$ python -q
>>> import numpy as np
>>> np.set_printoptions(precision=3, suppress=True, linewidth=160)
>>> K = np.loadtxt("case19.csv", delimiter=",")
>>> K
array([[0., 1., 1., 1., 1.],
       [1., 0., 1., 1., 1.],
       [1., 1., 0., 1., 1.],
       [1., 1., 1., 0., 1.],
       [1., 1., 1., 1., 0.]])
>>> M2 = np.array([[-1, 2], [2, -3]])
>>> W2 = np.kron(M2, K)
>>> np.linalg.matrix_rank(W2)
np.int64(10)
>>> W2
array([[-0., -1., -1., -1., -1.,  0.,  2.,  2.,  2.,  2.],
       [-1., -0., -1., -1., -1.,  2.,  0.,  2.,  2.,  2.],
       [-1., -1., -0., -1., -1.,  2.,  2.,  0.,  2.,  2.],
       [-1., -1., -1., -0., -1.,  2.,  2.,  2.,  0.,  2.],
       [-1., -1., -1., -1., -0.,  2.,  2.,  2.,  2.,  0.],
       [ 0.,  2.,  2.,  2.,  2., -0., -3., -3., -3., -3.],
       [ 2.,  0.,  2.,  2.,  2., -3., -0., -3., -3., -3.],
       [ 2.,  2.,  0.,  2.,  2., -3., -3., -0., -3., -3.],
       [ 2.,  2.,  2.,  0.,  2., -3., -3., -3., -0., -3.],
       [ 2.,  2.,  2.,  2.,  0., -3., -3., -3., -3., -0.]])
>>> W2.shape
(10, 10)
>>> vals, V = np.linalg.eigh(K)
>>> np.linalg.svd(K, compute_uv=False)
array([4., 1., 1., 1., 1.])
>>> np.linalg.eigvalsh(K @ K)
array([ 1.,  1.,  1.,  1., 16.])
>>> np.abs(V[:, -1])
array([0.447, 0.447, 0.447, 0.447, 0.447])
>>> np.round(V.T @ V, 3) + 0
array([[1., 0., 0., 0., 0.],
       [0., 1., 0., 0., 0.],
       [0., 0., 1., 0., 0.],
       [0., 0., 0., 1., 0.],
       [0., 0., 0., 0., 1.]])
>>> vec = np.array([3, 5, 1, -5, 0])
>>> K @ np.eye(5)[1]
array([1., 0., 1., 1., 1.])
>>> K @ (2 * vec)
array([ 2., -2.,  6., 18.,  8.])
>>> K * vec
array([[ 0.,  5.,  1., -5.,  0.],
       [ 3.,  0.,  1., -5.,  0.],
       [ 3.,  5.,  0., -5.,  0.],
       [ 3.,  5.,  1., -0.,  0.],
       [ 3.,  5.,  1., -5.,  0.]])
>>> K @ np.ones(5)
array([4., 4., 4., 4., 4.])
>>> K @ vec
array([ 1., -1.,  3.,  9.,  4.])
>>> vals, V = np.linalg.eig(K)
>>> np.sort(np.linalg.eigvals(K @ K))
array([ 1.,  1.,  1.,  1., 16.])
>>> np.sort(np.linalg.eigvals(np.linalg.inv(K)))
array([-1.  , -1.  , -1.  , -1.  ,  0.25])
>>> np.round(np.prod(vals), 3)
np.float64(4.0)
>>> np.sort(np.linalg.eigvals(K.T))
array([-1., -1., -1., -1.,  4.])
>>> W0 = np.load("dump.npy")
>>> W0
array([[-1.145, -0.321, -1.293,  0.014, -0.027],
       [ 4.356,  1.162,  5.287, -0.073, -0.041],
       [ 5.19 ,  1.277,  6.425,  0.015, -0.012],
       [ 2.534,  0.659,  3.132, -0.038, -0.034],
       [ 4.537,  1.212,  5.72 , -0.058, -0.056],
       [-0.082, -0.089, -0.116, -0.043,  0.057],
       [ 3.699,  0.89 ,  4.545, -0.064,  0.045],
       [ 6.577,  1.626,  8.212, -0.002, -0.067],
       [-3.896, -1.036, -4.923, -0.011, -0.018],
       [-2.033, -0.458, -2.58 ,  0.002,  0.008],
       [-0.575, -0.132, -0.675,  0.001,  0.018],
       [-1.628, -0.405, -2.22 ,  0.026,  0.007],
       [-3.03 , -0.679, -3.904, -0.033, -0.014],
       [-7.671, -1.908, -9.503,  0.07 ,  0.026],
       [-0.831, -0.314, -1.014,  0.027, -0.015],
       [ 3.632,  0.864,  4.451,  0.019,  0.035]])
>>> z = W0[:, 3] > np.median(W0[:, 3])
>>> u = W0[z].mean(axis=0) - W0[~z].mean(axis=0)
>>> ((W0 - W0.mean(axis=0)) @ u > 0).astype(int)
array([1, 0, 0, 0, 0, 1, 0, 0, 1, 1, 1, 1, 1, 1, 1, 0])
>>> np.argsort(-np.abs(u).round(6), kind="stable")
array([2, 0, 1, 3, 4])
>>> u
array([-2.47 , -0.643, -3.045,  0.062,  0.021])
>>> z.astype(int)
array([1, 0, 1, 0, 0, 0, 0, 0, 0, 1, 1, 1, 0, 1, 1, 1])
>>> W2 = W0[[3, 12]].astype(float)
>>> for _ in range(5):
...     z = np.linalg.norm(W0[:, None] - W2, axis=-1).argmin(axis=1)
...     W2 = np.array([W0[z == j].mean(axis=0) for j in range(2)])
... 
>>> z
array([1, 0, 0, 0, 0, 1, 0, 0, 1, 1, 1, 1, 1, 1, 1, 0])
>>> np.abs(W2[1] - W2[0]).argmax()
np.int64(2)
>>> W2
array([[ 4.361,  1.099,  5.396, -0.029, -0.019],
       [-2.321, -0.594, -2.914,  0.006,  0.005]])
>>> W2[1] - W2[0]
array([-6.682, -1.692, -8.31 ,  0.035,  0.023])
>>> U, sigma, VT = np.linalg.svd(W0, full_matrices=False)
>>> np.allclose(U * sigma @ VT, W0)
True
>>> (sigma > 1e-8).sum()
np.int64(5)
>>> np.abs(VT[0])
array([0.619, 0.155, 0.77 , 0.003, 0.002])
>>> np.cumsum(sigma ** 2) / np.sum(sigma ** 2)
array([1., 1., 1., 1., 1.])
>>> np.abs(U[:, 0]).round(6).argmax()
np.int64(13)
>>> np.round(U.T @ U, 3) + 0
array([[1., 0., 0., 0., 0.],
       [0., 1., 0., 0., 0.],
       [0., 0., 1., 0., 0.],
       [0., 0., 0., 1., 0.],
       [0., 0., 0., 0., 1.]])
>>> np.round(U.T @ W0 @ VT.T, 3) + 0
array([[24.786,  0.   ,  0.   ,  0.   ,  0.   ],
       [ 0.   ,  0.263,  0.   ,  0.   ,  0.   ],
       [ 0.   ,  0.   ,  0.188,  0.   ,  0.   ],
       [ 0.   ,  0.   ,  0.   ,  0.12 ,  0.   ],
       [ 0.   ,  0.   ,  0.   ,  0.   ,  0.108]])
>>> np.trace(K @ K @ K) // 6
np.float64(10.0)
>>> K.sum(axis=0)
array([4., 4., 4., 4., 4.])
>>> Lm = np.diag(K.sum(axis=1)) - K
>>> np.round(np.linalg.eigvalsh(Lm), 3) + 0
array([0., 5., 5., 5., 5.])
>>> (np.linalg.eigvalsh(Lm) < 1e-8).sum()
np.int64(1)
>>> Lm
array([[ 4., -1., -1., -1., -1.],
       [-1.,  4., -1., -1., -1.],
       [-1., -1.,  4., -1., -1.],
       [-1., -1., -1.,  4., -1.],
       [-1., -1., -1., -1.,  4.]])
>>> E = np.load("out10.npy")
>>> E
array([[2, 2, 2, 2, 2, 2],
       [8, 8, 8, 8, 8, 8],
       [6, 1, 6, 1, 6, 1],
       [2, 2, 2, 2, 2, 2],
       [8, 8, 8, 8, 8, 8],
       [6, 1, 6, 1, 6, 1]])
>>> rng = np.random.default_rng(453)
>>> M2 = E + rng.integers(-2, 3, (6, 2)) @ rng.integers(-2, 3, (2, 6))
>>> M2
array([[ 8, -2, -4, -1,  6,  0],
       [ 8,  8,  8,  8,  8,  8],
       [ 2,  1, 10,  3,  6,  5],
       [ 0,  6,  4,  3, -2,  0],
       [14,  4,  2,  5, 12,  6],
       [ 6, -1,  6,  1,  8,  3]])
>>> np.linalg.matrix_rank(M2 - E, tol=1e-8)
np.int64(2)
>>> np.round(np.linalg.svd(M2 - E, compute_uv=False), 3) + 0
array([17.145,  7.004,  0.   ,  0.   ,  0.   ,  0.   ])
>>> u, g = E[1], E[4]
>>> u @ u
np.int64(384)
>>> u @ g
np.int64(384)
>>> p = (u @ g) / (u @ u) * u
>>> (g - p) @ u
np.float64(0.0)
>>> g - p
array([0., 0., 0., 0., 0., 0.])
>>> np.linalg.matrix_rank(np.outer(u, g))
np.int64(1)
>>> p
array([8., 8., 8., 8., 8., 8.])
>>> np.outer(u, g)
array([[64, 64, 64, 64, 64, 64],
       [64, 64, 64, 64, 64, 64],
       [64, 64, 64, 64, 64, 64],
       [64, 64, 64, 64, 64, 64],
       [64, 64, 64, 64, 64, 64],
       [64, 64, 64, 64, 64, 64]])
>>> U, sigma, VT = np.linalg.svd(E)
>>> V = VT[:(sigma > 1e-8).sum()]
>>> vec = E[5] + 5 * E[1] + rng.integers(2) * np.eye(6)[1]
>>> vec
array([46., 41., 46., 41., 46., 41.])
>>> np.round(V.T @ V, 3) + 0
array([[0.333, 0.   , 0.333, 0.   , 0.333, 0.   ],
       [0.   , 0.333, 0.   , 0.333, 0.   , 0.333],
       [0.333, 0.   , 0.333, 0.   , 0.333, 0.   ],
       [0.   , 0.333, 0.   , 0.333, 0.   , 0.333],
       [0.333, 0.   , 0.333, 0.   , 0.333, 0.   ],
       [0.   , 0.333, 0.   , 0.333, 0.   , 0.333]])
>>> np.linalg.cond(E) > 100
np.True_
>>> round(float(np.linalg.norm(E, 2) / np.linalg.norm(E)), 3)
0.969
>>> np.linalg.matrix_rank(E, rtol=0.1)
np.int64(2)
>>> np.argsort(-np.linalg.norm(E, axis=0).round(6), kind="stable")[:3]
array([0, 2, 4])
>>> [round(float(x), 3) for x in np.linalg.svd(E, compute_uv=False)[:3]]
[31.229, 7.922, 0.0]
